$ python -q
>>> import numpy as np
>>> np.set_printoptions(suppress=True, linewidth=140)
>>> def rd(a):
...     return np.round(a, 1) + 0
... 
>>> F = np.load("block15.npy")
>>> print(rd(F))
[[ 0.  -0.6  0.8 -0.2]
 [-0.4  0.3  0.4  0.7]
 [-0.3 -0.7 -0.5  0.4]
 [-0.8  0.1 -0.1 -0.5]]
>>> t = np.radians(72)
>>> R = np.eye(4)
>>> R[3, 3] = R[2, 2] = np.cos(t)
>>> R[3, 2], R[2, 3] = -np.sin(t), np.sin(t)
>>> print(rd(R))
[[ 1.   0.   0.   0. ]
 [ 0.   1.   0.   0. ]
 [ 0.   0.   0.3  1. ]
 [ 0.   0.  -1.   0.3]]
>>> A2 = F @ R.T
>>> print(rd(A2))
[[ 0.  -0.6  0.  -0.8]
 [-0.4  0.3  0.8 -0.2]
 [-0.3 -0.7  0.2  0.6]
 [-0.8  0.1 -0.5 -0.1]]
>>> print(rd(np.linalg.svd(F, compute_uv=False)), rd(np.linalg.svd(A2, compute_uv=False)))
[1. 1. 1. 1.] [1. 1. 1. 1.]
>>> print(rd(np.linalg.det(R)), rd(np.trace(R)))
1.0 2.6
>>> print(np.allclose(np.linalg.norm(F, axis=1), np.linalg.norm(A2, axis=1)))
True
>>> vec = np.array([-1, 5, 0, 3])
>>> target = A2 @ vec
>>> print(rd(target))
[-5.4  1.3 -1.7  1.1]
>>> print(rd(np.linalg.solve(A2, target)))
[-1.  5.  0.  3.]
>>> print(rd(np.linalg.solve(A2, A2[:, 0])))
[1. 0. 0. 0.]
>>> print(rd(np.linalg.solve(A2, target + A2[:, 3])))
[-1.  5.  0.  4.]
>>> rng = np.random.default_rng(790)
>>> lab = rng.permutation(4)
>>> print(lab)
[0 3 1 2]
>>> A2 = F[lab][:, lab]
>>> print(np.allclose(A2, F))
False
>>> print(rd(np.trace(A2)))
-0.7
>>> print(rd(np.linalg.det(A2)), rd(np.linalg.det(F[lab])))
-1.0 -1.0
>>> print(rd(np.sort(np.abs(np.linalg.eigvals(A2)))))
[1. 1. 1. 1.]
>>> print(rd(np.linalg.pinv(F)))
[[ 0.  -0.4 -0.3 -0.8]
 [-0.6  0.3 -0.7  0.1]
 [ 0.8  0.4 -0.5 -0.1]
 [-0.2  0.7  0.4 -0.5]]
>>> print(rd(F @ F.T))
[[1. 0. 0. 0.]
 [0. 1. 0. 0.]
 [0. 0. 1. 0.]
 [0. 0. 0. 1.]]
>>> print(rd(F.T @ F))
[[1. 0. 0. 0.]
 [0. 1. 0. 0.]
 [0. 0. 1. 0.]
 [0. 0. 0. 1.]]
>>> print(rd(np.linalg.norm(F, axis=0)))
[1. 1. 1. 1.]
>>> data = np.load("sample15.npy")
>>> print(data)
[[ 1  0  2  2  0  1]
 [ 1  2  1  0  1  2]
 [ 1  3  3  1  0  0]
 [ 0 -2  1  2 -1 -1]]
>>> rk = np.linalg.matrix_rank(data)
>>> print(rk)
3
>>> ns = np.linalg.svd(data)[2][rk:].T
>>> print([int(np.linalg.matrix_rank(data[:i])) for i in range(1, len(data) + 1)])
[1, 2, 3, 3]
>>> print(np.linalg.matrix_rank(data.T @ data), np.linalg.matrix_rank(data @ data.T))
3 3
>>> print(rd(ns @ ns.T))
[[ 0.9 -0.1 -0.2 -0.1 -0.1 -0.2]
 [-0.1  0.2 -0.2  0.3 -0.1  0. ]
 [-0.2 -0.2  0.4 -0.4  0.1  0.1]
 [-0.1  0.3 -0.4  0.5  0.1 -0.1]
 [-0.1 -0.1  0.1  0.1  0.8 -0.3]
 [-0.2  0.   0.1 -0.1 -0.3  0.2]]
>>> def softmax(z):
...     e = np.exp(z - z.max(axis=-1, keepdims=True))
...     return e / e.sum(axis=-1, keepdims=True)
... 
>>> print(rd(softmax(10 * data[2])))
[0.  0.5 0.5 0.  0.  0. ]
>>> print(rd(softmax(data).sum(axis=1)))
[1. 1. 1. 1.]
>>> S = data @ data.T / np.sqrt(6)
>>> print(rd(softmax(S)[2] @ data))
[1.  2.9 3.  1.  0.  0. ]
>>> print(rd(softmax(S)))
[[0.5 0.1 0.3 0.1]
 [0.  0.6 0.4 0. ]
 [0.  0.  1.  0. ]
 [0.1 0.  0.  0.9]]
>>> print(rd(softmax(S + np.triu(np.full(S.shape, -np.inf), 1))))
[[1.  0.  0.  0. ]
 [0.1 0.9 0.  0. ]
 [0.  0.  1.  0. ]
 [0.1 0.  0.  0.9]]
